% python3 -q
>>> import numpy as np
>>> np.set_printoptions(precision=2, suppress=True, linewidth=120)
>>> K = np.loadtxt("sample9.csv", delimiter=",")
>>> print(K)
[[ 3.  2. -1.  1.]
 [ 1.  3.  2. -1.]
 [-1.  1.  3.  2.]
 [ 2. -1.  1.  3.]]
>>> x = np.array([4, 0, 5, -3])
>>> print(K * x)
[[12.  0. -5. -3.]
 [ 4.  0. 10.  3.]
 [-4.  0. 15. -6.]
 [ 8. -0.  5. -9.]]
>>> print(K @ x)
[ 4. 17.  5.  4.]
>>> print(K @ np.ones(4))
[5. 5. 5. 5.]
>>> print(np.sign((K @ x).round(6)))
[1. 1. 1. 1.]
>>> print(K @ np.eye(4)[1])
[ 2.  3.  1. -1.]
>>> print((K * x).sum(axis=1))
[ 4. 17.  5.  4.]
>>> W0 = np.load("case9.npy")
>>> print(W0)
[[ 1.11  0.07  0.67]
 [ 0.05 -0.03  0.04]
 [ 0.09  0.04  0.02]
 [ 2.08  0.29  1.35]
 [-0.06  0.14 -0.03]
 [ 0.07  0.11 -0.28]
 [ 1.23  0.1   0.49]
 [ 1.17  0.44  0.71]
 [ 1.07  0.12  0.65]
 [ 2.3   0.31  1.51]
 [-0.03  0.12  0.06]
 [ 1.07  0.34  0.75]
 [ 2.11  0.27  1.38]]
>>> Xc = W0 - W0.mean(axis=1)
Traceback (most recent call last):
  File "<python-input-13>", line 1, in <module>
    Xc = W0 - W0.mean(axis=1)
         ~~~^~~~~~~~~~~~~~~~~
ValueError: operands could not be broadcast together with shapes (13,3) (13,) 
>>> Xc = W0 - W0.mean(axis=0)
>>> left, sig, VT = np.linalg.svd(Xc, full_matrices=False)
>>> print(np.searchsorted(np.cumsum(sig ** 2) / (sig ** 2).sum(), 0.9) + 1)
1
>>> print((np.sign(left[:, 0]) == np.sign(left[0, 0])).astype(int))
[1 0 0 1 0 0 1 1 1 1 0 1 1]
>>> print(VT[0] * np.sign(VT[0, np.abs(VT[0]).argmax()]))
[0.83 0.09 0.56]
>>> print(sig ** 2 / (sig ** 2).sum())
[0.98 0.01 0.01]
>>> print(np.abs(VT[0]).argmax())
0
>>> print(np.abs(left[:, 0]).argmax())
9
>>> x = np.array([2, 1, 3])
>>> y = W0 @ x
>>> print(y)
[ 4.3   0.19  0.28  8.5  -0.07 -0.59  4.03  4.91  4.21  9.44  0.24  4.73  8.63]
>>> print(np.linalg.solve(W0.T @ W0, W0.T @ y))
[2. 1. 3.]
>>> try:
...     np.linalg.solve(W0, y)
... except np.linalg.LinAlgError as e:
...     print(repr(e))
... 
LinAlgError('Last 2 dimensions of the array must be square')
>>> print(np.linalg.lstsq(W0, y)[0])
[2. 1. 3.]
>>> print(np.round(np.linalg.pinv(W0) @ W0, 2) + 0)
[[1. 0. 0.]
 [0. 1. 0.]
 [0. 0. 1.]]
>>> rng = np.random.default_rng(9)
>>> y = y + 0.1 * rng.normal(size=13)
>>> print(y)
[ 4.22  0.21  0.11  8.57  0.04 -0.64  4.07  4.94  4.17  9.35  0.04  4.87  8.63]
>>> c, *_ = np.linalg.lstsq(W0, y)
>>> print(c)
[1.97 1.12 3.02]
>>> print(c.round())
[2. 1. 3.]
>>> print(np.round(np.linalg.norm(y - W0 @ c), 2))
0.35
>>> print([round(float(np.linalg.norm(np.linalg.solve(W0.T @ W0 + lam * np.eye(3), W0.T @ y))), 2) for lam in (0, 1, 10, 100)])
[3.77, 3.29, 2.53, 0.76]
>>> Xc = (W0 - W0.mean(axis=0)) / W0.std(axis=0)
>>> print(np.argwhere(np.abs(Xc) > 2))
[]
>>> print(Xc.std(axis=0))
[1. 1. 1.]
>>> c = np.linalg.lstsq(np.delete(Xc, 2, axis=1), Xc[:, 2])[0]
>>> print(c)
[0.94 0.06]
>>> m1 = np.array([[0, 1], [1, 0]])
>>> x = np.array([-3, 0])
>>> y = m1 @ x
>>> print(y)
[ 0 -3]
>>> print(np.linalg.solve(m1, y + m1[:, 0]))
[-2.  0.]
>>> print(np.linalg.solve(m1, m1[:, 1]))
[0. 1.]
>>> print(np.linalg.solve(m1, 5 * y))
[-15.   0.]
>>> other = np.array([[1, 3, -3], [0, 1, 0], [3, 2, -3]])
>>> X = np.triu(other)
>>> print(X)
[[ 1  3 -3]
 [ 0  1  0]
 [ 0  0 -3]]
>>> print(np.round(np.linalg.det(2 * X), 2), np.round(np.linalg.det(X), 2))
-24.0 -3.0
>>> print(np.kron(np.eye(2, dtype=int), X))
[[ 1  3 -3  0  0  0]
 [ 0  1  0  0  0  0]
 [ 0  0 -3  0  0  0]
 [ 0  0  0  1  3 -3]
 [ 0  0  0  0  1  0]
 [ 0  0  0  0  0 -3]]
>>> print(round(float(np.linalg.eigvals(X).sum().real), 2))
-1.0
>>> print(np.einsum("ij,ji->", X, X))
11
>>> print(round(float(np.linalg.det(X[::-1])), 2))
3.0
>>> idx = rng.permutation(3)
>>> other = X[:, idx] * rng.choice([-1, 1], 3)
>>> print(other)
[[ 3  3 -1]
 [ 0  1  0]
 [ 3  0  0]]
>>> left, _, VT = np.linalg.svd(X.T @ other)
>>> print(np.round(left @ VT, 2) + 0)
[[ 0.  0. -1.]
 [ 0.  1.  0.]
 [-1.  0.  0.]]
>>> print(np.round(np.linalg.lstsq(X, other)[0], 2) + 0)
[[ 0.  0. -1.]
 [ 0.  1.  0.]
 [-1.  0.  0.]]
>>> x = np.array([4, 3, 4])
>>> a = np.maximum(other @ x, 0)
>>> print(np.maximum(other @ (3 * x), 0))
[51  9 36]
>>> other = np.array([[2, 1]])
>>> A = np.block([[np.zeros((1, 1)), other], [other.T, np.zeros((2, 2))]])
>>> print(A)
[[0. 2. 1.]
 [2. 0. 0.]
 [1. 0. 0.]]
>>> print(np.allclose(A @ A.T, A.T @ A))
True
>>> print(np.trace(A))
0.0
>>> np.linalg.determinant(A)
Traceback (most recent call last):
  File "<python-input-71>", line 1, in <module>
    np.linalg.determinant(A)
    ^^^^^^^^^^^^^^^^^^^^^
AttributeError: module 'numpy.linalg' has no attribute 'determinant'
>>> print(round(float(np.abs(np.linalg.eigvals(A)).max()), 2))
2.24
>>> assert A == A.T
Traceback (most recent call last):
  File "<python-input-73>", line 1, in <module>
    assert A == A.T
           ^^^^^^^^
ValueError: The truth value of an array with more than one element is ambiguous. Use a.any() or a.all()
>>> w, V = np.linalg.eigvalsh(A)
Traceback (most recent call last):
  File "<python-input-74>", line 1, in <module>
    w, V = np.linalg.eigvalsh(A)
    ^^^^
ValueError: too many values to unpack (expected 2)
>>> w, V = np.linalg.eigh(A)
>>> print(np.unique(w.round(6) + 0, return_counts=True)[1])
[1 1 1]
>>> print(np.linalg.eigvalsh(A @ A))
[0. 5. 5.]
>>> other = np.array([[4, -6], [-6, 9]])
>>> C = np.kron(other, A)
>>> print(C.shape)
(6, 6)
>>> print(C)
[[  0.   8.   4.  -0. -12.  -6.]
 [  8.   0.   0. -12.  -0.  -0.]
 [  4.   0.   0.  -6.  -0.  -0.]
 [ -0. -12.  -6.   0.  18.   9.]
 [-12.  -0.  -0.  18.   0.   0.]
 [ -6.  -0.  -0.   9.   0.   0.]]
>>> left, sig, VT = np.linalg.svd(A)
>>> print(np.argmax(sig[:-1] / (sig[1:] + 1e-6)) + 1)
2
>>> other = left[:, :2] @ np.diag(sig[:2]) @ VT[:2]
>>> print(np.linalg.matrix_rank(other))
2
>>> print(np.linalg.matrix_rank(A, rtol=0.05))
2
>>> print(other.round(2) + 0)
[[0. 2. 1.]
 [2. 0. 0.]
 [1. 0. 0.]]
>>> r = np.linalg.matrix_rank(A)
>>> print(r)
2
>>> N = np.linalg.svd(A)[2][r:].T
>>> print(np.round(A @ N, 2) + 0)
[[0.]
 [0.]
 [0.]]
>>> print(N[:, 0] / N[np.abs(N[:, 0]).round(6).argmax(), 0])
[ 0.  -0.5  1. ]
>>> print([int(np.linalg.matrix_rank(A[:, :j + 1])) for j in range(3)])
[1, 2, 2]
>>> print([int(np.linalg.matrix_rank(np.delete(A, i, axis=0))) for i in range(3)])
[1, 2, 2]
>>> print([int(np.linalg.matrix_rank(A[:i])) for i in range(1, len(A) + 1)])
[1, 2, 2]
>>> print(N @ N.T)
[[ 0.   0.   0. ]
 [ 0.   0.2 -0.4]
 [ 0.  -0.4  0.8]]
>>> F = np.array([[0, 0, 0], [0, 0, 0], [0, 1, 0]])
>>> # row 2 dominates
>>> print(F @ F)
[[0 0 0]
 [0 0 0]
 [0 0 0]]
>>> print(round(float(np.linalg.det(F)), 2))
0.0
>>> print((np.linalg.matrix_power((F != 0) + (F.T != 0) + np.eye(3), 3) > 0).astype(int))
[[1 0 0]
 [0 1 1]
 [0 1 1]]
>>> print(np.flatnonzero(np.linalg.matrix_power((F != 0) + (F.T != 0) + np.eye(3), 3)[2]))
[1 2]
>>> print(np.sort(np.linalg.eigvals(F).real))
[0. 0. 0.]
>>> r = np.linalg.matrix_rank(F)
>>> print(r)
1
>>> N = np.linalg.svd(F)[2][r:].T
>>> print(F @ N)
[[0. 0.]
 [0. 0.]
 [0. 0.]]
>>> print(np.allclose(F @ N, 0))
True
>>> print(N.shape)
(3, 2)
>>> print([int(np.linalg.matrix_rank(F[:i])) for i in range(1, len(F) + 1)])
[0, 0, 1]
>>> print(np.diff(F, axis=0))
[[0 0 0]
 [0 1 0]]
>>> print(np.linalg.svd(F, compute_uv=False))
[1. 0. 0.]
>>> print(F.sum(axis=1))
[0 0 1]
>>> print(round(np.linalg.norm(F), 2))
1.0
>>> F[:, 3]
Traceback (most recent call last):
  File "<python-input-115>", line 1, in <module>
    F[:, 3]
    ~^^^^^^
IndexError: index 3 is out of bounds for axis 1 with size 3
>>> print(np.unravel_index(np.abs(F).argmax(), F.shape))
(np.int64(2), np.int64(1))
>>> print(np.linalg.matrix_rank(F, rtol=0.1))
1
>>> print(np.argsort(-np.linalg.norm(F, axis=0).round(6), kind="stable")[:3])
[1 0 2]
>>> data = np.load("arr.npy")
>>> print(data)
[[ 34.62  47.16 -11.32]
 [ 26.86  31.94  -7.82]
 [ 18.38  16.98  -4.73]
 [ 17.33  15.27  -4.41]
 [ 10.45   5.19  -2.7 ]
 [  7.94   2.1   -2.26]
 [  6.71   0.74  -2.09]
 [  6.59   0.61  -2.07]
 [  4.48  -1.41  -1.84]
 [  4.11  -1.71  -1.81]
 [ -0.05  -2.98  -1.39]
 [ -0.28  -2.64  -1.27]
 [ -0.41  -2.17  -1.1 ]
 [ -0.43  -2.    -1.04]
 [  0.61   1.09   0.85]
 [  1.55   2.19   2.06]
 [  5.6    4.05   7.6 ]
 [  6.69   4.06   9.22]
 [ 19.5   -5.94  32.87]
 [ 21.05  -8.25  36.3 ]
 [ 22.56 -10.71  39.76]
 [ 23.12 -11.67  41.07]
 [ 23.56 -12.46  42.12]
 [ 29.98 -25.88  58.53]
 [ 35.32 -40.    73.92]]
>>> P = data @ np.linalg.solve(data.T @ data, data.T)
>>> print(np.round(np.linalg.eigvalsh(P), 2) + 0)
[0. 0. 0. 0. 0. 0. 0. 0. 0. 0. 0. 0. 0. 0. 0. 0. 0. 0. 0. 0. 0. 0. 1. 1. 1.]
>>> print(round(np.trace(P), 2))
3.0
>>> print(np.linalg.matrix_rank(np.eye(25) - P))
22
